>>> import numpy as np
>>> from numpy import linalg as LA
>>> np.set_printoptions(precision=2, suppress=True, linewidth=140, legacy="1.25")
>>> u = np.array([-3, -1, 3, 0])
>>> K = np.array([np.roll(u, i) for i in range(4)])
>>> K
array([[-3, -1,  3,  0],
       [ 0, -3, -1,  3],
       [ 3,  0, -3, -1],
       [-1,  3,  0, -3]])
>>> B = K / np.sqrt((K ** 2).mean(axis=1, keepdims=True))
>>> LA.matrix_rank(K - K.mean(axis=1, keepdims=True))
3
>>> data = np.array([[2, -1, 2, -1], [2, -2, 2, -2], [2, -1, 2, -1], [2, -2, 2, -2]])
>>> B = data / LA.norm(data, axis=1, keepdims=True)
>>> cov = B @ B.T
>>> cov[0]
array([1.  , 0.95, 1.  , 0.95])
>>> np.argwhere(np.triu(np.abs(cov) > 0.95, 1))
array([[0, 2],
       [1, 3]])
>>> cov
array([[1.  , 0.95, 1.  , 0.95],
       [0.95, 1.  , 0.95, 1.  ],
       [1.  , 0.95, 1.  , 0.95],
       [0.95, 1.  , 0.95, 1.  ]])
>>> LA.norm(B, axis=1)
array([1., 1., 1., 1.])
>>> np.round(LA.norm(data, 2) / LA.norm(data), 2)
0.99
>>> print(LA.matrix_rank(data, rtol=0.1))
2
>>> print(np.argsort(-LA.norm(data, axis=0).round(6), kind="stable")[:3])
[0 2 1]
>>> U, sigma, Vt = LA.svd(data)
>>> evecs = Vt[:(sigma > 1e-8).sum()]
>>> rng = np.random.default_rng(50948)
>>> x0 = data[0] + -2 * data[1] + rng.integers(2) * np.eye(4)[2]
>>> x0
array([-2.,  3., -2.,  3.])
>>> print(np.allclose(evecs.T @ evecs @ x0, x0))
True
>>> np.diag(evecs.T @ evecs)
array([0.5, 0.5, 0.5, 0.5])
>>> round(LA.norm(x0 - evecs.T @ evecs @ x0), 2)
0.0
>>> np.round(evecs.T @ evecs, 2) + 0
array([[0.5, 0. , 0.5, 0. ],
       [0. , 0.5, 0. , 0.5],
       [0.5, 0. , 0.5, 0. ],
       [0. , 0.5, 0. , 0.5]])
>>> B = data + rng.integers(-2, 3, (4, 2)) @ rng.integers(-2, 3, (2, 4))
>>> B
array([[-1,  0,  3,  1],
       [ 3, -3,  5,  0],
       [ 3, -2,  5,  1],
       [ 4, -3,  3, -2]])
>>> B - data
array([[-3,  1,  1,  2],
       [ 1, -1,  3,  2],
       [ 1, -1,  3,  2],
       [ 2, -1,  1,  0]])
>>> LA.matrix_rank(B - data, tol=1e-8)
2
>>> B = np.array([[1, 1], [1, -1]])
>>> J = np.kron(B, np.kron(B, B))[rng.permutation(8)][:3]
>>> print(J)
[[ 1  1  1  1  1  1  1  1]
 [ 1 -1  1 -1 -1  1 -1  1]
 [ 1  1  1  1 -1 -1 -1 -1]]
>>> T = np.stack([J, 5 * J, J[::-1]])
>>> np.einsum("bij,cij->bc", T, T)
array([[ 24, 120,   8],
       [120, 600,  40],
       [  8,  40,  24]])
>>> print(T.sum(axis=0))
[[ 7  7  7  7  5  5  5  5]
 [ 7 -7  7 -7 -7  7 -7  7]
 [ 7  7  7  7 -5 -5 -5 -5]]
>>> M = np.loadtxt("block19.csv", delimiter=",")
>>> M
array([[-4.7 , -1.34, -8.56,  1.71],
       [ 2.79,  7.36, -6.14,  0.6 ],
       [ 7.28, -1.71,  2.42, -6.18],
       [-1.28,  5.91, -1.64, -7.8 ],
       [ 6.28,  3.96,  5.33, -4.06],
       [-0.03,  7.38, -4.24,  5.25],
       [ 6.28,  0.94, -3.79, -6.73],
       [-1.62,  9.78,  0.35, -1.24],
       [ 5.2 ,  1.8 , -4.66,  6.93],
       [ 7.7 , -1.9 , -6.08,  0.38],
       [-2.66,  0.86, -9.59, -0.39],
       [ 3.19, -3.26, -3.79,  8.05],
       [-0.53,  4.16, -0.49,  9.07],
       [-9.96,  0.24, -0.63,  0.66],
       [ 8.25,  2.61, -2.36,  4.42],
       [-9.69,  1.13,  2.22, -0.05],
       [-7.95,  2.53, -5.29, -1.54],
       [-6.91, -6.85,  0.61, -2.24],
       [-4.16, -7.11, -4.41, -3.57],
       [ 2.16,  6.93, -2.07,  6.56],
       [-0.49,  0.47, -1.14, -9.91],
       [ 0.66,  3.68, -9.27,  0.28],
       [ 7.21,  6.17,  2.98, -1.  ],
       [ 2.75, -9.49,  0.95,  1.2 ],
       [ 7.61,  3.75, -2.33, -4.75],
       [ 6.5 ,  2.4 , -2.86, -6.61],
       [-4.95, -8.15,  1.79, -2.41],
       [-6.99,  2.87,  6.51,  0.7 ]])
>>> Xc = M - M.mean(axis=0)
>>> evecs = LA.svd(Xc)[2][:1]
>>> B = Xc - Xc @ evecs.T @ evecs
>>> round(LA.norm(B) / LA.norm(Xc), 2)
0.79
>>> LA.norm(B, axis=1).round(6).argmax()
23
>>> np.round(np.diag(evecs.T @ evecs), 2) + 0
array([0.8 , 0.19, 0.01, 0.  ])
>>> proj = M @ LA.solve(M.T @ M, M.T)
>>> np.diag(proj)
array([0.17, 0.13, 0.13, 0.18, 0.14, 0.13, 0.14, 0.17, 0.13, 0.15, 0.18, 0.17, 0.15, 0.12, 0.11, 0.12, 0.16, 0.11, 0.16, 0.13, 0.16, 0.16,
       0.12, 0.17, 0.11, 0.13, 0.11, 0.16])
>>> print(np.trace(proj))
4.0
>>> np.allclose(proj @ proj, proj)
True
>>> dist = LA.norm(M[:, None] - M[None], axis=-1)
>>> dist[:5, :5]
array([[ 0.  , 11.78, 18.07, 14.23, 19.36],
       [11.78,  0.  , 14.89, 10.46, 13.3 ],
       [18.07, 14.89,  0.  , 12.27,  6.79],
       [14.23, 10.46, 12.27,  0.  , 11.11],
       [19.36, 13.3 ,  6.79, 11.11,  0.  ]])
>>> (dist + 1e9 * np.eye(28)).round(6).argmin(axis=1)
array([10, 21, 25, 20, 22, 19, 25,  3, 14, 14,  0,  8, 19, 15,  8, 13, 13, 26, 17,  5,  3, 10,  4, 26, 25,  6, 17, 15])
>>> dist.mean(axis=1).argmax()
23
>>> B = np.array([[0, 2], [1, 0]])
>>> A = np.tile(B, (2, 2))
>>> A
array([[0, 2, 0, 2],
       [1, 0, 1, 0],
       [0, 2, 0, 2],
       [1, 0, 1, 0]])
>>> B = A / LA.norm(A, axis=1, keepdims=True)
>>> cov = B @ B.T
>>> round(np.degrees(np.arccos(np.clip(cov[0, 2], -1, 1))), 2)
0.0
>>> print(cov[0])
[1. 0. 1. 0.]
>>> np.argwhere(np.triu(np.abs(cov) > 0.95, 1))
array([[0, 2],
       [1, 3]])
>>> print(LA.norm(B, axis=1))
[1. 1. 1. 1.]
>>> cov
array([[1., 0., 1., 0.],
       [0., 1., 0., 1.],
       [1., 0., 1., 0.],
       [0., 1., 0., 1.]])
>>> (cov - 2 * np.eye(4)).round(6).argmax(axis=1)
array([2, 3, 0, 1])
>>> [round(float(x), 2) for x in LA.svd(A, compute_uv=False)[:3]]
[4.0, 2.0, 0.0]
>>> print(LA.matrix_rank(A, rtol=0.1))
2
>>> np.round(LA.norm(A[0], 1), 2), np.round(LA.norm(A[0], np.inf), 2)
(4.0, 2.0)
>>> round(float(LA.norm(A) ** 2 / LA.norm(A, 2) ** 2), 2)
1.25
>>> A[0] @ A[2]
8
>>> round(LA.norm(A[0] - A[2]), 2)
0.0
>>> LA.norm(A, axis=0)
array([1.41, 2.83, 1.41, 2.83])
>>> LA.norm(A, axis=1)
array([2.83, 1.41, 2.83, 1.41])
>>> F = np.loadtxt("a.csv", delimiter=",")
>>> F
array([[ 1.47,  1.9 , -1.8 ],
       [-0.24,  2.81, -1.02],
       [ 2.43, -1.41, -1.07],
       [-0.4 ,  2.83, -0.91],
       [ 2.53, -0.49, -1.53],
       [ 2.03, -2.15, -0.49],
       [-1.81, -1.49,  1.87],
       [ 2.52, -0.92, -1.34],
       [-2.53,  0.37,  1.58],
       [ 1.71,  1.62, -1.85],
       [-2.44,  1.35,  1.1 ],
       [ 2.53, -0.41, -1.56],
       [ 0.45, -2.83,  0.88],
       [-1.52, -1.84,  1.82],
       [-1.9 ,  2.3 ,  0.33],
       [-1.06, -2.25,  1.67],
       [-2.01, -1.2 ,  1.88],
       [-1.13,  2.75, -0.38],
       [ 1.4 , -2.65,  0.16],
       [ 1.91, -2.29, -0.34],
       [-2.41,  1.46,  1.03],
       [ 2.42, -1.41, -1.06],
       [-2.03, -1.17,  1.88],
       [ 1.97,  1.26, -1.88],
       [-1.72, -1.62,  1.85],
       [ 2.14, -2.02, -0.61],
       [-1.24,  2.72, -0.29],
       [ 2.45, -1.32, -1.12],
       [-2.17,  1.97,  0.65],
       [-0.52,  2.83, -0.84],
       [-1.97, -1.25,  1.88],
       [-0.53, -2.57,  1.45],
       [ 2.41, -1.46, -1.03]])
>>> x0 = np.array([-3, 1, 1])
>>> h = np.maximum(F @ x0, 0)
>>> print(F * (h > 1e-9)[:, None])
[[ 0.    0.   -0.  ]
 [-0.24  2.81 -1.02]
 [ 0.   -0.   -0.  ]
 [-0.4   2.83 -0.91]
 [ 0.   -0.   -0.  ]
 [ 0.   -0.   -0.  ]
 [-1.81 -1.49  1.87]
 [ 0.   -0.   -0.  ]
 [-2.53  0.37  1.58]
 [ 0.    0.   -0.  ]
 [-2.44  1.35  1.1 ]
 [ 0.   -0.   -0.  ]
 [ 0.   -0.    0.  ]
 [-1.52 -1.84  1.82]
 [-1.9   2.3   0.33]
 [-1.06 -2.25  1.67]
 [-2.01 -1.2   1.88]
 [-1.13  2.75 -0.38]
 [ 0.   -0.    0.  ]
 [ 0.   -0.   -0.  ]
 [-2.41  1.46  1.03]
 [ 0.   -0.   -0.  ]
 [-2.03 -1.17  1.88]
 [ 0.    0.   -0.  ]
 [-1.72 -1.62  1.85]
 [ 0.   -0.   -0.  ]
 [-1.24  2.72 -0.29]
 [ 0.   -0.   -0.  ]
 [-2.17  1.97  0.65]
 [-0.52  2.83 -0.84]
 [-1.97 -1.25  1.88]
 [-0.53 -2.57  1.45]
 [ 0.   -0.   -0.  ]]
>>> np.tanh(F @ x0)
array([-1.  ,  0.99, -1.  ,  1.  , -1.  , -1.  ,  1.  , -1.  ,  1.  , -1.  ,  1.  , -1.  , -1.  ,  1.  ,  1.  ,  0.99,  1.  ,  1.  , -1.  ,
       -1.  ,  1.  , -1.  ,  1.  , -1.  ,  1.  , -1.  ,  1.  , -1.  ,  1.  ,  1.  ,  1.  ,  0.44, -1.  ])
>>> mat = np.load("mat.npy")
>>> mat
array([[2, 1, 1, 3, 3, 2, 3],
       [1, 2, 1, 1, 3, 3, 2],
       [1, 1, 2, 1, 1, 3, 3],
       [3, 1, 1, 2, 1, 1, 3],
       [3, 3, 1, 1, 2, 1, 1],
       [2, 3, 3, 1, 1, 2, 1],
       [3, 2, 3, 3, 1, 1, 2]])
>>> ev, evecs = LA.eigh(mat)
>>> x0 = np.array([0, 3, 3, 3, 3, -1, 3])
>>> evecs * np.maximum(ev, 0) @ evecs.T
array([[2.98, 1.75, 1.35, 2.59, 2.19, 1.39, 2.62],
       [1.75, 2.69, 1.53, 0.91, 2.37, 2.34, 1.39],
       [1.35, 1.53, 2.67, 1.32, 0.69, 2.37, 2.19],
       [2.59, 0.91, 1.32, 2.57, 1.32, 0.91, 2.59],
       [2.19, 2.37, 0.69, 1.32, 2.67, 1.53, 1.35],
       [1.39, 2.34, 2.37, 0.91, 1.53, 2.69, 1.75],
       [2.62, 1.39, 2.19, 2.59, 1.35, 1.75, 2.98]])
>>> evecs * np.abs(ev) @ evecs.T
array([[3.96, 2.49, 1.69, 2.17, 1.38, 0.78, 2.24],
       [2.49, 3.39, 2.05, 0.82, 1.74, 1.67, 0.78],
       [1.69, 2.05, 3.34, 1.64, 0.37, 1.74, 1.38],
       [2.17, 0.82, 1.64, 3.14, 1.64, 0.82, 2.17],
       [1.38, 1.74, 0.37, 1.64, 3.34, 2.05, 1.69],
       [0.78, 1.67, 1.74, 0.82, 2.05, 3.39, 2.49],
       [2.24, 0.78, 1.38, 2.17, 1.69, 2.49, 3.96]])
>>> (np.sign(evecs[:, -1].round(6)) == np.sign(evecs[0, -1].round(6))).astype(int)
array([1, 1, 1, 1, 1, 1, 1])
>>> np.abs(mat).sum(axis=1).max(), round(float(np.abs(ev).max()), 2)
(15, 13.25)
>>> ev, evecs = LA.eigh(mat)
>>> evecs @ np.diag(ev) @ evecs.T
array([[2., 1., 1., 3., 3., 2., 3.],
       [1., 2., 1., 1., 3., 3., 2.],
       [1., 1., 2., 1., 1., 3., 3.],
       [3., 1., 1., 2., 1., 1., 3.],
       [3., 3., 1., 1., 2., 1., 1.],
       [2., 3., 3., 1., 1., 2., 1.],
       [3., 2., 3., 3., 1., 1., 2.]])
>>> print(ev.round(2) + 0)
[-3.7  -1.55  0.    0.    2.7   3.3  13.25]
>>> print(np.unique(ev.round(6) + 0, return_counts=True)[1])
[1 1 2 1 1 1]
>>> print(np.abs(evecs[:, -1]))
[0.43 0.37 0.34 0.36 0.34 0.37 0.43]
>>> round(float(ev.sum()), 2), np.trace(mat)
(14.0, 14)
>>> np.round(evecs.T @ mat @ evecs, 2) + 0
array([[-3.7 ,  0.  ,  0.  ,  0.  ,  0.  ,  0.  ,  0.  ],
       [ 0.  , -1.55,  0.  ,  0.  ,  0.  ,  0.  ,  0.  ],
       [ 0.  ,  0.  ,  0.  ,  0.  ,  0.  ,  0.  ,  0.  ],
       [ 0.  ,  0.  ,  0.  ,  0.  ,  0.  ,  0.  ,  0.  ],
       [ 0.  ,  0.  ,  0.  ,  0.  ,  2.7 ,  0.  ,  0.  ],
       [ 0.  ,  0.  ,  0.  ,  0.  ,  0.  ,  3.3 ,  0.  ],
       [ 0.  ,  0.  ,  0.  ,  0.  ,  0.  ,  0.  , 13.25]])
>>> [round(float(LA.det(mat[:i, :i])), 2) + 0 for i in range(1, 8)]
[2.0, 3.0, 4.0, -11.0, 10.0, 0.0, 0.0]
>>> round(float(LA.eigvalsh(mat).min()), 2)
-3.7
>>> U, sigma = LA.svd(mat)
Traceback (most recent call last):
  File "<python-input-95>", line 1, in <module>
    U, sigma = LA.svd(mat)
    ^^^^^^^^
ValueError: too many values to unpack (expected 2)
>>> U, sigma, Vt = LA.svd(mat, full_matrices=False)
>>> np.round(sigma / sigma[0], 2) + 0
array([1.  , 0.28, 0.25, 0.2 , 0.12, 0.  , 0.  ])
>>> U.shape, sigma.shape, Vt.shape
((7, 7), (7,), (7, 7))
>>> np.round(U.T @ U, 2) + 0
array([[1., 0., 0., 0., 0., 0., 0.],
       [0., 1., 0., 0., 0., 0., 0.],
       [0., 0., 1., 0., 0., 0., 0.],
       [0., 0., 0., 1., 0., 0., 0.],
       [0., 0., 0., 0., 1., 0., 0.],
       [0., 0., 0., 0., 0., 1., 0.],
       [0., 0., 0., 0., 0., 0., 1.]])
>>> print(np.round(Vt @ Vt.T, 2) + 0)
[[1. 0. 0. 0. 0. 0. 0.]
 [0. 1. 0. 0. 0. 0. 0.]
 [0. 0. 1. 0. 0. 0. 0.]
 [0. 0. 0. 1. 0. 0. 0.]
 [0. 0. 0. 0. 1. 0. 0.]
 [0. 0. 0. 0. 0. 1. 0.]
 [0. 0. 0. 0. 0. 0. 1.]]
>>> np.abs(U[:, 0]).round(6).argmax()
0
>>> round(np.sqrt((sigma ** 2).sum()), 2), round(float(LA.norm(mat)), 2)
(14.49, 14.49)
>>> print(np.abs(Vt[0]))
[0.43 0.37 0.34 0.36 0.34 0.37 0.43]
>>> X = np.loadtxt("out12.csv", delimiter=",")
>>> X
array([[ 0.,  0.,  0.,  0.,  0.,  0.],
       [ 0.,  0.,  0., -1.,  0.,  0.],
       [ 0.,  0.,  0., -1., -1.,  0.],
       [ 0.,  2.,  0.,  0.,  0.,  0.],
       [ 0.,  2.,  0.,  0.,  0.,  0.],
       [ 0.,  0.,  0.,  2., -2.,  0.],
       [ 0.,  0.,  0.,  0.,  1.,  0.],
       [-2.,  2.,  0.,  0.,  0.,  0.]])
>>> U, sigma, Vt = LA.svd(X)
>>> evecs = Vt[:(sigma > 1e-8).sum()]
>>> x0 = X[4] + -1 * X[7] + rng.integers(2) * np.eye(6)[1]
>>> x0
array([2., 1., 0., 0., 0., 0.])
>>> np.diag(evecs.T @ evecs)
array([1., 1., 0., 1., 1., 0.])
>>> np.allclose(evecs.T @ evecs @ x0, x0)
True
>>> np.argsort(-LA.norm(X, axis=0).round(6), kind="stable")[:3]
array([1, 3, 4])
>>> round(LA.norm(X, 2) / LA.norm(X), 2)
0.7
>>> LA.matrix_rank(X, rtol=0.1)
4
